$ python -q
>>> import numpy as np
>>> np.set_printoptions(precision=1, suppress=True, linewidth=100, sign=" ")
>>> E = np.array([[-3, 1, -3, -3, 3, 1, -2],
...     [3, -3, -2, -1, 1, 3, 2],
...     [1, -1, -1, 1, 3, -3, 1],
...     [1, 3, -3, 0, -1, -1, -3],
...     [3, -3, -2, 2, 2, -3, 1]])
>>> E
array([[-3,  1, -3, -3,  3,  1, -2],
       [ 3, -3, -2, -1,  1,  3,  2],
       [ 1, -1, -1,  1,  3, -3,  1],
       [ 1,  3, -3,  0, -1, -1, -3],
       [ 3, -3, -2,  2,  2, -3,  1]])
>>> def softmax(z):
...     e = np.exp(z - z.max(axis=-1, keepdims=True))
...     return e / e.sum(axis=-1, keepdims=True)
... 
>>> softmax(E).sum(axis=1)
array([ 1.,  1.,  1.,  1.,  1.])
>>> att = E @ E.T / np.sqrt(7)
>>> softmax(att)[0] @ E
array([-3.,  1., -3., -3.,  3.,  1., -2.])
>>> np.round(softmax(att), 1) + 0
array([[ 1. ,  0. ,  0. ,  0. ,  0. ],
       [ 0. ,  1. ,  0. ,  0. ,  0. ],
       [ 0. ,  0. ,  0.2,  0. ,  0.8],
       [ 0. ,  0. ,  0. ,  1. ,  0. ],
       [ 0. ,  0. ,  0. ,  0. ,  1. ]])
>>> np.round(softmax(att + np.triu(np.full(att.shape, -np.inf), 1)), 1) + 0
array([[ 1.,  0.,  0.,  0.,  0.],
       [ 0.,  1.,  0.,  0.,  0.],
       [ 0.,  0.,  1.,  0.,  0.],
       [ 0.,  0.,  0.,  1.,  0.],
       [ 0.,  0.,  0.,  0.,  1.]])
>>> A = np.maximum(np.array([[-5, -4, -5, 4],
...     [1, 3, -4, -2],
...     [-4, 5, -5, -5],
...     [-3, -3, 5, 4],
...     [-2, 2, 2, -3],
...     [5, -1, 5, 2],
...     [4, -5, 4, -2],
...     [-4, -1, -1, 1],
...     [-2, -2, -4, 2],
...     [5, 4, 0, 0],
...     [-1, 3, 0, -1],
...     [-5, -2, 0, -5],
...     [3, -5, 2, 5],
...     [-3, -2, 0, -4],
...     [3, 0, 4, 1],
...     [5, -2, -3, -1],
...     [-5, -5, -4, 5],
...     [0, 4, 5, 5],
...     [-2, 5, -1, 4],
...     [-4, -3, 1, 4],
...     [-4, 3, 3, 0],
...     [-1, -3, 0, 0],
...     [5, -1, -4, 3]]) @ np.array([[4, 0, 5, 0, 1], [3, 2, 3, 2, 2], [5, 5, 1, 2, 2], [0, 2, 0, 2, 4]]) + np.array([-1, 1, 2, 3, 1]), 0)
>>> A
array([[  0,   0,   0,   0,   0],
       [  0,   0,  12,   0,   0],
       [  0,   0,   0,   0,   0],
       [  3,  28,   0,  15,  18],
       [  7,   9,   0,   5,   0],
       [ 41,  28,  29,  15,  22],
       [ 20,   7,  11,   0,   0],
       [  0,   0,   0,   1,   0],
       [  0,   0,   0,   0,   0],
       [ 31,   9,  39,  11,  14],
       [  4,   5,   6,   7,   2],
       [  0,   0,   0,   0,   0],
       [  6,  11,   4,   7,  18],
       [  0,   0,   0,   0,   0],
       [ 31,  23,  21,  13,  16],
       [  0,   0,  18,   0,   0],
       [  0,   0,   0,   0,   0],
       [ 36,  44,  19,  31,  39],
       [  1,  14,   6,  19,  23],
       [  0,   8,   0,   7,   9],
       [  7,  22,   0,  15,   9],
       [  0,   0,   0,   0,   0],
       [  0,   0,  20,   0,   8]])
>>> cen = A - A.mean(axis=0)
>>> evecs = np.linalg.svd(cen)[2][:1]
>>> other = cen - cen @ evecs.T @ evecs
>>> other.std(axis=0)
array([ 5.5,  5.1,  7.9,  3.9,  4.6])
>>> np.cov(cen @ evecs.T, rowvar=False)
array( 472.5)
>>> J = np.array([[-5, 3, -4, 4, 16, -6, -4, 0, 4],
...     [-1, -4, -5, -7, 20, 8, -6, -9, 5],
...     [6, -6, -6, 2, 28, 8, 4, 0, 7],
...     [9, 9, -1, -6, -36, 5, 3, -9, -9],
...     [-4, 5, -6, -4, 16, -5, 6, 2, 4],
...     [-1, -7, 7, 4, 12, -3, 2, -2, 3]])
>>> J
array([[ -5,   3,  -4,   4,  16,  -6,  -4,   0,   4],
       [ -1,  -4,  -5,  -7,  20,   8,  -6,  -9,   5],
       [  6,  -6,  -6,   2,  28,   8,   4,   0,   7],
       [  9,   9,  -1,  -6, -36,   5,   3,  -9,  -9],
       [ -4,   5,  -6,  -4,  16,  -5,   6,   2,   4],
       [ -1,  -7,   7,   4,  12,  -3,   2,  -2,   3]])
>>> # column 4 dominates
>>> other = np.array([[0, 0, -2],
...     [1, -1, 1],
...     [-1, -1, -2],
...     [1, 0, 0],
...     [-2, 1, 1],
...     [0, 1, 1],
...     [-2, 0, 0],
...     [2, 1, 0],
...     [1, -2, -2]])
>>> np.einsum("ik,kj->ij", J, other)
array([[ -9,   3,  23],
       [-47,  18,  26],
       [-55,  34,  16],
       [ 43, -30, -20],
       [-29,   6,  28],
       [-39,   1, -16]])
>>> np.linalg.matrix_rank(np.vstack([J, other.T]))
np.int64(9)
>>> J @ other
array([[ -9,   3,  23],
       [-47,  18,  26],
       [-55,  34,  16],
       [ 43, -30, -20],
       [-29,   6,  28],
       [-39,   1, -16]])
>>> np.einsum("ik,kj->ji", J, other)
array([[ -9, -47, -55,  43, -29, -39],
       [  3,  18,  34, -30,   6,   1],
       [ 23,  26,  16, -20,  28, -16]])
>>> other.T @ J.T
array([[ -9, -47, -55,  43, -29, -39],
       [  3,  18,  34, -30,   6,   1],
       [ 23,  26,  16, -20,  28, -16]])
>>> np.einsum("ij,ij->i", J, J)
array([  390,   697,  1025,  1691,   430,   285])
>>> m1 = np.loadtxt("mat.csv", delimiter=",")
>>> m1
array([[  0.,   1.,   1.,   2.,   1.],
       [  2.,   2.,   1.,   4.,   2.],
       [  4.,   3.,   2.,   6.,   3.],
       [  6.,   4.,   2.,   8.,   3.],
       [  7.,   6.,   4.,   9.,   5.],
       [  9.,   7.,   6.,   9.,   5.],
       [ 10.,   7.,   6.,   9.,   5.],
       [ 12.,   8.,   7.,  11.,   5.],
       [ 13.,   9.,   9.,  11.,   7.],
       [ 14.,  11.,   9.,  13.,   9.],
       [ 16.,  12.,   9.,  13.,  10.],
       [ 18.,  12.,  10.,  15.,  12.],
       [ 19.,  14.,  12.,  15.,  13.],
       [ 21.,  16.,  13.,  16.,  13.],
       [ 23.,  17.,  15.,  17.,  15.],
       [ 25.,  17.,  16.,  19.,  15.],
       [ 26.,  18.,  17.,  19.,  15.],
       [ 28.,  19.,  18.,  19.,  15.],
       [ 30.,  21.,  19.,  20.,  15.],
       [ 30.,  22.,  19.,  21.,  15.],
       [ 31.,  24.,  20.,  21.,  17.],
       [ 31.,  25.,  21.,  22.,  18.],
       [ 32.,  26.,  22.,  24.,  19.]])
>>> cen = m1 - m1.mean(axis=1)
Traceback (most recent call last):
  File "<python-input-29>", line 1, in <module>
    cen = m1 - m1.mean(axis=1)
          ~~~^~~~~~~~~~~~~~~~~
ValueError: operands could not be broadcast together with shapes (23,5) (23,) 
>>> cen = m1 - m1.mean(axis=0)
>>> left, s, Vh = np.linalg.svd(cen, full_matrices=False)
>>> s
array([ 78.5,   5.1,   4.3,   3.4,   2.1])
>>> np.searchsorted(np.cumsum(s ** 2) / (s ** 2).sum(), 0.9) + 1
np.int64(1)
>>> np.linalg.matrix_rank(cen)
np.int64(5)
>>> dist = np.linalg.norm(A[:, None] - A[None], axis=-1)
>>> (dist + 1e9 * np.eye(23)).round(6).argmin(axis=1)
array([  2,  15,   0,  20,  10,  14,   4,   0,   0,  14,   4,   0,  19,   0,   5,   1,   0,   5,
        12,  10,   3,   0,  15])
>>> np.linalg.norm(A, axis=1)
array([  0. ,  12. ,   0. ,  36.6,  12.4,  63.4,  23.9,   1. ,   0. ,  53.7,  11.4,   0. ,  23.4,
         0. ,  48.5,  18. ,   0. ,  77.9,  33.5,  13.9,  29. ,   0. ,  21.5])
>>> dist = np.linalg.norm(m1[:, None] - m1[None], axis=-1)
>>> dist[11].round(6).argsort(kind="stable")[:4]
array([ 11,  12,  10,   9])
>>> dist.shape
(23, 23)
>>> (dist + 1e9 * np.eye(23)).round(6).argmin(axis=1)
array([  1,   0,   3,   2,   5,   6,   5,   6,   7,  10,   9,  12,  11,  12,  15,  16,  15,  16,
        19,  18,  21,  20,  21])
>>> dist[:5, :5]
array([[  0. ,   3.2,   6.4,   9.3,  12.2],
       [  3.2,   0. ,   3.3,   6.2,   9.2],
       [  6.4,   3.3,   0. ,   3. ,   5.9],
       [  9.3,   6.2,   3. ,   0. ,   3.7],
       [ 12.2,   9.2,   5.9,   3.7,   0. ]])
>>> np.linalg.matrix_rank(dist ** 2)
np.int64(7)
>>> other = np.array([[1, 1], [1, -1]])
>>> rng = np.random.default_rng(71949)
>>> X = np.kron(other, np.kron(other, other))[rng.permutation(8)][:4]
>>> X
array([[ 1, -1, -1,  1, -1,  1,  1, -1],
       [ 1,  1,  1,  1,  1,  1,  1,  1],
       [ 1, -1, -1,  1,  1, -1, -1,  1],
       [ 1, -1,  1, -1,  1, -1,  1, -1]])
>>> other = X / np.linalg.norm(X, axis=1)
Traceback (most recent call last):
  File "<python-input-48>", line 1, in <module>
    other = X / np.linalg.norm(X, axis=1)
            ~~^~~~~~~~~~~~~~~~~~~~~~~~~~~
ValueError: operands could not be broadcast together with shapes (4,8) (4,) 
>>> other = X / np.linalg.norm(X, axis=1, keepdims=True)
>>> gram = other @ other.T
>>> gram[1].round(1) + 0
array([ 0.,  1.,  0.,  0.])
>>> (gram - 2 * np.eye(4)).round(6).argmax(axis=1)
array([ 1,  0,  0,  0])
>>> (np.abs(gram) > 0.9).astype(int)
array([[ 1,  0,  0,  0],
       [ 0,  1,  0,  0],
       [ 0,  0,  1,  0],
       [ 0,  0,  0,  1]])
>>> np.degrees(np.arccos(np.clip(gram[1, 3], -1, 1)))
np.float64(90.0)
>>> gram.round(1) + 0
array([[ 1.,  0.,  0.,  0.],
       [ 0.,  1.,  0.,  0.],
       [ 0.,  0.,  1.,  0.],
       [ 0.,  0.,  0.,  1.]])
>>> np.argwhere(np.triu(np.abs(gram) > 0.95, 1))
array([], shape=(0, 2), dtype=int64)
>>> F = np.loadtxt("case12.csv", delimiter=",")
>>> F
array([[ 1.7, -2.5, -1.7,  1.6, -1. , -1.5,  1.3,  0.9],
       [-0.6,  1.6, -1.7,  0.7,  0.9, -1.9,  2.7,  0.1],
       [ 0.2,  1.4,  0.5, -2.2, -3.4, -0.8,  0.9, -0.7],
       [ 0. , -2.1, -0.4, -2.2,  0.9,  1.4,  1.8, -0.6]])
>>> softmax(F).sum(axis=1)
array([ 1.,  1.,  1.,  1.])
>>> np.round(softmax(F[1] + 4), 1) + 0
array([ 0. ,  0.2,  0. ,  0.1,  0.1,  0. ,  0.6,  0. ])
>>> np.round(softmax(F[1]), 1) + 0
array([ 0. ,  0.2,  0. ,  0.1,  0.1,  0. ,  0.6,  0. ])
>>> att = F @ F.T / np.sqrt(8)
>>> np.round(softmax(att + np.triu(np.full(att.shape, -np.inf), 1)), 1) + 0
array([[ 1.,  0.,  0.,  0.],
       [ 0.,  1.,  0.,  0.],
       [ 0.,  0.,  1.,  0.],
       [ 0.,  0.,  0.,  1.]])
>>> softmax(att)[1] @ F
array([-0.6,  1.6, -1.7,  0.7,  0.9, -1.9,  2.7,  0.1])
>>> softmax(att).round(6).argmax(axis=1)
array([ 0,  1,  2,  3])
>>> np.round(softmax(att), 1) + 0
array([[ 1.,  0.,  0.,  0.],
       [ 0.,  1.,  0.,  0.],
       [ 0.,  0.,  1.,  0.],
       [ 0.,  0.,  0.,  1.]])
>>> f, v = F[0], F[2]
>>> round(f @ v, 1)
np.float64(-2.4)
>>> p = (f @ v) / (f @ f) * f
>>> p
array([-0.2,  0.3,  0.2, -0.2,  0.1,  0.2, -0.2, -0.1])
>>> np.outer(f, v)
array([[ 0.3,  2.4,  0.8, -3.7, -5.8, -1.4,  1.5, -1.2],
       [-0.5, -3.5, -1.2,  5.5,  8.5,  2. , -2.2,  1.8],
       [-0.3, -2.4, -0.8,  3.7,  5.8,  1.4, -1.5,  1.2],
       [ 0.3,  2.2,  0.8, -3.5, -5.4, -1.3,  1.4, -1.1],
       [-0.2, -1.4, -0.5,  2.2,  3.4,  0.8, -0.9,  0.7],
       [-0.3, -2.1, -0.8,  3.3,  5.1,  1.2, -1.4,  1. ],
       [ 0.3,  1.8,  0.7, -2.9, -4.4, -1. ,  1.2, -0.9],
       [ 0.2,  1.3,  0.5, -2. , -3.1, -0.7,  0.8, -0.6]])
>>> v - p
array([ 0.4,  1.1,  0.3, -2. , -3.5, -1. ,  1.1, -0.6])
>>> F.sum(axis=0)
array([ 1.3, -1.6, -3.3, -2.1, -2.6, -2.8,  6.7, -0.3])
>>> round(float(np.linalg.norm(F)), 1)
8.6
>>> np.unravel_index(np.abs(F).argmax(), F.shape)
(np.int64(2), np.int64(4))
>>> F.mean(axis=0)
array([ 0.3, -0.4, -0.8, -0.5, -0.7, -0.7,  1.7, -0.1])
>>> F.shape
(4, 8)
>>> F - F[0]
array([[ 0. ,  0. ,  0. ,  0. ,  0. ,  0. ,  0. ,  0. ],
       [-2.3,  4.1,  0. , -0.9,  1.9, -0.4,  1.4, -0.8],
       [-1.5,  3.9,  2.2, -3.8, -2.4,  0.7, -0.4, -1.6],
       [-1.7,  0.4,  1.3, -3.8,  1.9,  2.9,  0.5, -1.5]])
>>> np.linalg.svd(F, compute_uv=False)
array([ 5. ,  4.5,  4.1,  3.6])
>>> other = F + rng.integers(-2, 3, (4, 3)) @ rng.integers(-2, 3, (3, 8))
>>> other
array([[-2.3, -9.5,  2.3,  5.6,  2. ,  1.5, -0.7,  6.9],
       [-0.6,  7.6, -5.7, -3.3, -1.1, -3.9,  6.7, -7.9],
       [10.2,  8.4,  0.5, -8.2, -7.4, -1.8,  1.9, -4.7],
       [ 2. , -3.1, -0.4, -0.2,  0.9,  0.4, -1.2,  3.4]])
>>> np.round(np.linalg.svd(other - F, compute_uv=False), 1) + 0
array([ 21.4,   9.5,   3.9,   0. ])
>>> np.linalg.matrix_rank(other - F, tol=1e-8)
np.int64(3)
